$ ipython --no-banner

In [1]: import numpy as np

In [2]: np.set_printoptions(precision=3, suppress=True, linewidth=140)

In [3]: arr = np.loadtxt("test4.csv", delimiter=",")

In [4]: print(arr)
[[-3.  0.  3.  1.  2.  1. -1. -1. -3.  1. -3. -3.]
 [-3. -3.  0.  3.  1.  2.  1. -1. -1. -3.  1. -3.]
 [-3. -3. -3.  0.  3.  1.  2.  1. -1. -1. -3.  1.]
 [ 1. -3. -3. -3.  0.  3.  1.  2.  1. -1. -1. -3.]
 [-3.  1. -3. -3. -3.  0.  3.  1.  2.  1. -1. -1.]
 [-1. -3.  1. -3. -3. -3.  0.  3.  1.  2.  1. -1.]
 [-1. -1. -3.  1. -3. -3. -3.  0.  3.  1.  2.  1.]
 [ 1. -1. -1. -3.  1. -3. -3. -3.  0.  3.  1.  2.]
 [ 2.  1. -1. -1. -3.  1. -3. -3. -3.  0.  3.  1.]
 [ 1.  2.  1. -1. -1. -3.  1. -3. -3. -3.  0.  3.]
 [ 3.  1.  2.  1. -1. -1. -3.  1. -3. -3. -3.  0.]
 [ 0.  3.  1.  2.  1. -1. -1. -3.  1. -3. -3. -3.]]

In [5]: print(np.round(np.abs(np.linalg.eigvals(arr)).max(), 3))
12.705

In [6]: print(np.trace(arr))
-36.0

In [7]: print((arr - arr.T) / 2)
[[ 0.   1.5  3.   0.   2.5  1.   0.  -1.  -2.5  0.  -3.  -1.5]
 [-1.5  0.   1.5  3.   0.   2.5  1.   0.  -1.  -2.5  0.  -3. ]
 [-3.  -1.5  0.   1.5  3.   0.   2.5  1.   0.  -1.  -2.5  0. ]
 [ 0.  -3.  -1.5  0.   1.5  3.   0.   2.5  1.   0.  -1.  -2.5]
 [-2.5  0.  -3.  -1.5  0.   1.5  3.   0.   2.5  1.   0.  -1. ]
 [-1.  -2.5  0.  -3.  -1.5  0.   1.5  3.   0.   2.5  1.   0. ]
 [ 0.  -1.  -2.5  0.  -3.  -1.5  0.   1.5  3.   0.   2.5  1. ]
 [ 1.   0.  -1.  -2.5  0.  -3.  -1.5  0.   1.5  3.   0.   2.5]
 [ 2.5  1.   0.  -1.  -2.5  0.  -3.  -1.5  0.   1.5  3.   0. ]
 [ 0.   2.5  1.   0.  -1.  -2.5  0.  -3.  -1.5  0.   1.5  3. ]
 [ 3.   0.   2.5  1.   0.  -1.  -2.5  0.  -3.  -1.5  0.   1.5]
 [ 1.5  3.   0.   2.5  1.   0.  -1.  -2.5  0.  -3.  -1.5  0. ]]

In [8]: print(arr @ arr)
[[-20. -24. -27. -20.   4.   6.  44.  28.  21.   8.   4.  12.]
 [ 12. -20. -24. -27. -20.   4.   6.  44.  28.  21.   8.   4.]
 [  4.  12. -20. -24. -27. -20.   4.   6.  44.  28.  21.   8.]
 [  8.   4.  12. -20. -24. -27. -20.   4.   6.  44.  28.  21.]
 [ 21.   8.   4.  12. -20. -24. -27. -20.   4.   6.  44.  28.]
 [ 28.  21.   8.   4.  12. -20. -24. -27. -20.   4.   6.  44.]
 [ 44.  28.  21.   8.   4.  12. -20. -24. -27. -20.   4.   6.]
 [  6.  44.  28.  21.   8.   4.  12. -20. -24. -27. -20.   4.]
 [  4.   6.  44.  28.  21.   8.   4.  12. -20. -24. -27. -20.]
 [-20.   4.   6.  44.  28.  21.   8.   4.  12. -20. -24. -27.]
 [-27. -20.   4.   6.  44.  28.  21.   8.   4.  12. -20. -24.]
 [-24. -27. -20.   4.   6.  44.  28.  21.   8.   4.  12. -20.]]

In [9]: print(np.round(np.sort(np.abs(np.linalg.eigvals(arr))), 3) + 0)
[ 0.     0.     4.     5.831  5.831  6.     7.112  7.112  7.211  7.211 12.705 12.705]
